$ python3 -q
>>> import numpy as np
>>> np.set_printoptions(precision=2, suppress=True, linewidth=200)
>>> def rnd(a):
...     return np.round(a, 2) + 0
... 
>>> m1 = np.loadtxt("run12.csv", delimiter=",")
>>> print(rnd(m1))
[[-0.93  0.02 -0.36]
 [-0.36 -0.04  0.93]
 [ 0.    1.    0.04]]
>>> O, evecs = np.linalg.qr(m1[:, :2])[0], np.linalg.qr(m1[:, 2:])[0]
>>> sv = np.linalg.svd(O.T @ evecs, compute_uv=False)
>>> print(rnd(np.linalg.norm(O @ O.T - evecs @ evecs.T, 2)))
1.0
>>> O = m1.astype(float).copy()
>>> for j in range(3):
...     O[:, j] -= O[:, :j] @ (O[:, :j].T @ O[:, j])
...     O[:, j] /= np.linalg.norm(O[:, j])
... 
>>> print(rnd(O.T @ O))
[[1. 0. 0.]
 [0. 1. 0.]
 [0. 0. 1.]]
>>> print(rnd(O))
[[-0.93  0.02 -0.36]
 [-0.36 -0.04  0.93]
 [ 0.    1.    0.04]]
>>> out = np.array([[0, 2], [-2, 1], [-3, -1]])
>>> F = np.kron(np.eye(3, dtype=int), out)
>>> print(F)
[[ 0  2  0  0  0  0]
 [-2  1  0  0  0  0]
 [-3 -1  0  0  0  0]
 [ 0  0  0  2  0  0]
 [ 0  0 -2  1  0  0]
 [ 0  0 -3 -1  0  0]
 [ 0  0  0  0  0  2]
 [ 0  0  0  0 -2  1]
 [ 0  0  0  0 -3 -1]]
>>> T = np.stack([F, 5 * F, F[::-1]])
>>> print(np.linalg.matrix_rank(T.reshape(3, -1)))
2
>>> print(np.linalg.matrix_rank(T))
[6 6 6]
>>> print(T.sum(axis=0))
[[  0  12   0   0  -3  -1]
 [-12   6   0   0  -2   1]
 [-18  -6   0   0   0   2]
 [  0   0  -3  11   0   0]
 [  0   0 -14   7   0   0]
 [  0   0 -18  -4   0   0]
 [ -3  -1   0   0   0  12]
 [ -2   1   0   0 -12   6]
 [  0   2   0   0 -18  -6]]
>>> print((T @ F.T).shape)
(3, 9, 9)
>>> print(T.shape)
(3, 9, 6)
>>> hat = F @ np.linalg.solve(F.T @ F, F.T)
>>> print(rnd(hat))
[[ 0.68  0.39 -0.26  0.    0.    0.    0.    0.    0.  ]
 [ 0.39  0.53  0.31  0.    0.    0.    0.    0.    0.  ]
 [-0.26  0.31  0.79  0.    0.    0.    0.    0.    0.  ]
 [ 0.    0.    0.    0.68  0.39 -0.26  0.    0.    0.  ]
 [ 0.    0.    0.    0.39  0.53  0.31  0.    0.    0.  ]
 [ 0.    0.    0.   -0.26  0.31  0.79  0.    0.    0.  ]
 [ 0.    0.    0.    0.    0.    0.    0.68  0.39 -0.26]
 [ 0.    0.    0.    0.    0.    0.    0.39  0.53  0.31]
 [ 0.    0.    0.    0.    0.    0.   -0.26  0.31  0.79]]
>>> print(rnd(np.diag(hat)))
[0.68 0.53 0.79 0.68 0.53 0.79 0.68 0.53 0.79]
>>> x0 = np.array([-3, -1, 2, -3, -2, -3])
>>> rhs = F @ x0
>>> print(rnd(np.linalg.lstsq(F, rhs)[0]))
[-3. -1.  2. -3. -2. -3.]
>>> rng = np.random.default_rng(920)
>>> rhs = rhs + 0.1 * rng.normal(size=9)
>>> print(rnd(rhs))
[-2.01  5.17 10.13 -6.06 -6.98 -2.95 -6.14  0.99  8.89]
>>> b, *_ = np.linalg.lstsq(F, rhs)
>>> print(rnd(F.T @ (rhs - F @ b)))
[0. 0. 0. 0. 0. 0.]
>>> x0 = np.array([-3, 5, -5, -4, 2, -2])
>>> a = np.maximum(F @ x0, 0)
>>> print(np.maximum(F @ (3 * x0), 0))
[30 33 12  0 18 57  0  0  0]
>>> print(rnd(np.tanh(F @ x0)))
[ 1.  1.  1. -1.  1.  1. -1. -1. -1.]
>>> print(np.maximum(F @ x0, 0) - np.maximum(-F @ x0, 0))
[10 11  4 -8  6 19 -4 -6 -4]
>>> print(a)
[10 11  4  0  6 19  0  0  0]
>>> out = np.array([[-3, 0, 3],
...     [-5, 3, 0],
...     [5, 5, -2],
...     [0, -4, -3],
...     [3, -4, -5],
...     [0, -5, 4]])
>>> print(np.linalg.matrix_rank(F @ out))
3
>>> print(np.einsum("ik,kj->ji", F, out))
[[-10   1  14   0 -10 -15   0  -6  -9]
 [  6   3  -3  -8 -14 -11 -10   3  17]
 [  0  -6  -9  -6   1   9   8  14  11]]
>>> print(np.einsum("ij->j", F))
[-5  2 -5  2 -5  2]
>>> print(np.linalg.matrix_rank(np.vstack([F, out.T])))
6
>>> print(np.einsum("ij,ij->i", F, F))
[ 4  5 10  4  5 10  4  5 10]
>>> W0 = np.load("sample3.npy")
>>> print(W0)
[[ 3.05  1.28  2.13]
 [ 9.13  5.93  7.26]
 [ 6.25  4.09  4.55]
 [ 2.84  2.31  2.02]
 [ 9.41  5.62  7.21]
 [ 5.9   3.7   4.99]
 [ 7.52  4.55  6.24]
 [ 9.64  5.73  7.1 ]
 [ 8.07  4.42  5.89]
 [ 6.39  4.27  5.26]
 [-0.09 -0.16  0.03]
 [ 8.96  5.5   7.38]
 [ 3.45  2.01  3.59]
 [ 1.2   1.36  1.14]
 [ 9.14  5.3   7.54]
 [ 9.15  5.35  6.74]
 [ 0.48 -0.69 -0.1 ]
 [ 4.22  2.66  3.24]
 [ 7.92  4.59  5.95]
 [ 8.61  5.72  7.25]]
>>> d = np.linalg.norm(W0[:, None] - W0[None], axis=-1)
>>> print(rnd(d[14]))
[ 9.08  0.69  4.33  8.89  0.53  4.42  2.21  0.79  2.15  3.72 13.09  0.31  7.67 10.93  0.    0.8  13.01  7.05  2.13  0.74]
>>> print(d.shape)
(20, 20)
>>> print(np.linalg.matrix_rank(d ** 2))
5
>>> print(rnd(d[:5, :5]))
[[0.   9.21 4.9  1.06 9.22]
 [9.21 0.   4.36 8.95 0.42]
 [4.9  4.36 0.   4.6  4.4 ]
 [1.06 8.95 4.6  0.   9.  ]
 [9.22 0.42 4.4  9.   0.  ]]
>>> print(np.unravel_index(d.round(6).argmax(), d.shape))
(np.int64(7), np.int64(10))
>>> print((d + 1e9 * np.eye(20)).round(6).argmin(axis=1))
[ 3  4  5  0  7  2 18  4 18  2 16 14 17  3 11  4 10 12  8 11]
>>> print(d[14].round(6).argsort(kind="stable")[:4])
[14 11  4  1]
>>> f = np.array([1, -2])
>>> print(rnd(np.polyval(f, W0[1])))
[7.13 3.93 5.26]
>>> print(rnd(np.correlate(W0[1], W0[2], "full")))
[ 41.54  64.32 114.35  66.76  45.38]
>>> print(rnd(np.convolve(W0[1], f)))
[  9.13 -12.33  -4.6  -14.52]
>>> out = np.c_[W0[:, :1] @ np.array([[0]]), np.array([-1, 2, 1, -2, 0, 2, -2, 2, 2, -2, 1, -2, 2, 1, -2, -2, 0, 0, 0, 1])]
>>> print(out)
[[ 0. -1.]
 [ 0.  2.]
 [ 0.  1.]
 [ 0. -2.]
 [ 0.  0.]
 [ 0.  2.]
 [ 0. -2.]
 [ 0.  2.]
 [ 0.  2.]
 [ 0. -2.]
 [ 0.  1.]
 [ 0. -2.]
 [ 0.  2.]
 [ 0.  1.]
 [ 0. -2.]
 [ 0. -2.]
 [ 0.  0.]
 [ 0.  0.]
 [ 0.  0.]
 [ 0.  1.]]
>>> print(rnd(np.linalg.norm(np.linalg.qr(W0)[0].T @ out, axis=0) ** 2 / ((out ** 2).sum(axis=0) + 1e-12)))
[0. 0.]
>>> print(np.linalg.matrix_rank(np.c_[W0, out]))
4
>>> print(rnd(np.linalg.norm(out - W0 @ np.linalg.lstsq(W0, out)[0], axis=0)))
[0. 7.]
